>>> import numpy as np
>>> np.set_printoptions(suppress=True, linewidth=140)
>>> tidy = lambda a: np.round(a, 3) + 0
>>> arr = np.loadtxt("layer2.csv", delimiter=",")
>>> print(arr)
[[  2.2     1.2     1.6     2.965  -0.9     0.6  ]
 [  0.2    -0.1     1.5    16.599   0.2     3.3  ]
 [  1.7     0.6     0.7    -0.872  -0.6    -0.2  ]
 [ -0.1     1.5    -0.6    -4.942  -1.4    -1.   ]
 [  2.1    -0.5    -1.      1.416  -0.1     0.3  ]
 [ -0.2     1.2    -1.      0.106  -1.5     0.   ]
 [ -0.9     1.5     1.    -11.509   0.7    -2.3  ]
 [  0.2    -0.2    -0.5     0.539   1.4     0.1  ]
 [  0.3     1.2    -0.3     0.18   -1.2     0.   ]
 [  0.7     1.4    -1.5    -3.496   0.     -0.7  ]
 [ -2.1     2.2    -1.6    -6.934   0.6    -1.4  ]
 [  1.7    -0.3    -0.9    -0.416  -0.7    -0.1  ]
 [  0.8     0.6    -1.2     3.011  -1.7     0.6  ]
 [ -0.4    -1.      0.4     1.523  -0.3     0.3  ]
 [  0.7    -0.7     1.6    -2.383  -0.8    -0.5  ]
 [  0.2     0.     -0.9    -3.471   0.4    -0.7  ]
 [ -0.4    -0.2    -0.4     3.943   0.7     0.8  ]
 [  0.4     0.     -1.2    -2.86   -0.4    -0.6  ]
 [  1.     -0.3     0.8     4.493   0.6     0.9  ]
 [ -2.1     0.6    -1.1     2.994  -3.5     0.6  ]
 [  1.9    -0.4     0.3     7.024  -0.8     1.4  ]
 [  1.5    -0.8    -0.5    -3.338   0.9    -0.7  ]
 [  0.5     0.6    -2.4    -8.907   0.4    -1.8  ]
 [ -0.1    -0.9    -1.3     9.208   1.1     1.8  ]
 [  0.1    -0.3     1.1    -3.515   1.6    -0.7  ]
 [ -0.9    -0.9    -0.9    -4.672  -1.3    -0.9  ]
 [  0.6     1.3     1.     -1.349   0.4    -0.3  ]
 [ -1.1     0.5    -1.3    -8.543   0.3    -1.7  ]
 [  0.8    -0.6     0.4     0.849   0.3     0.2  ]
 [  1.7     0.3    -1.9     3.456   0.5     0.7  ]
 [  1.4     1.7    -0.3    -5.602  -0.6    -1.1  ]
 [  0.1    -0.5    -0.6    -4.075  -1.     -0.8  ]
 [  0.5     0.2    -0.4    -2.503   0.1    -0.5  ]]
>>> q, V = np.linalg.qr(arr[:, :4])[0], np.linalg.qr(arr[:, 4:])[0]
>>> sv = np.linalg.svd(q.T @ V, compute_uv=False)
>>> print(tidy(np.degrees(np.arccos(sv.clip(0, 1)))))
[ 0.958 72.039]
>>> print((sv > 0.9).sum())
1
